$ ipython --no-banner

In [1]: import numpy as np

In [2]: np.set_printoptions(precision=1, suppress=True, linewidth=100)

In [3]: B = np.array([[0], [1], [1], [2], [-1], [-2], [2], [0], [-1]])

In [4]: W2 = np.array([[1, 0, 2, 2, 0, 2, 0]])

In [5]: rng = np.random.default_rng(972395)

In [6]: A = B @ W2 + 0.3 * rng.normal(size=(9, 7))

In [7]: A.round(1) + 0
Out[7]: 
array([[-0.1,  0. ,  0.5,  0.6, -0.1, -0.2, -0.2],
       [ 0.6, -0.2,  2.3,  2.1,  0.4,  1.6,  0.1],
       [ 1. ,  0.2,  2. ,  1.6, -0.1,  1.6,  0. ],
       [ 2.4, -0.2,  4.3,  4. ,  0.1,  4.1,  0.3],
       [-1.1,  0.8, -1.7, -1.7, -0.1, -2.3, -0.2],
       [-2.1, -0.5, -4.5, -4.2,  0.1, -3.5, -0.1],
       [ 1.7,  0.3,  4.4,  3.9, -0.1,  4.6,  0.1],
       [ 0.3,  0. ,  0.2,  0. ,  0. , -0.1, -0.4],
       [-1. ,  0.5, -2.3, -2.3,  0. , -2. , -0.4]])

In [8]: B = np.c_[A[:, :6] @ np.array([[9, -8, -6, -8, 6, -5],
   ...:     [4, -3, 3, -2, -5, -7],
   ...:     [-7, 7, -2, -7, -9, -5],
   ...:     [6, 9, 5, -4, 7, -4],
   ...:     [7, 1, -6, 6, 2, 3],
   ...:     [-8, 2, -7, -3, 8, 2]]), np.array([1, 2, 2, 0, 2, 3, 0, 1, 0])]

In [9]: B
Out[9]: 
array([[  0.9,   8.3,   4.5,  -4.8,  -2.7,  -5.1,   1. ],
       [ -7.8,  33.6, -12.1, -31.2,  11.8, -17.5,   2. ],
       [ -7.8,  22.9, -11.7, -33.8,  11. , -19.7,   2. ],
       [-18.2,  55.7, -32.5, -76.1,  37.2, -39.1,   0. ],
       [ 12.8, -25.3,  20.1,  32.7, -24.9,  11. ,   2. ],
       [ 13.1, -57.6,  23.1,  76.9, -27.5,  46.5,   3. ],
       [-29.3,  60.9, -29.9, -75.3,  32.4, -39.5,   0. ],
       [  2.5,  -1.3,  -2. ,  -3.4,  -0.3,  -2.7,   1. ],
       [ 10.9, -33.5,  14.9,  38.2, -20. ,  18.2,   0. ]])

In [10]: np.linalg.matrix_rank(np.c_[A, B])
Out[10]: np.int64(8)

In [11]: np.linalg.matrix_rank(B)
Out[11]: np.int64(7)

In [12]: np.linalg.norm(np.linalg.qr(A)[0].T @ B, axis=0) ** 2 / ((B ** 2).sum(axis=0) + 1e-12)
Out[12]: array([1. , 1. , 1. , 1. , 1. , 1. , 0.9])
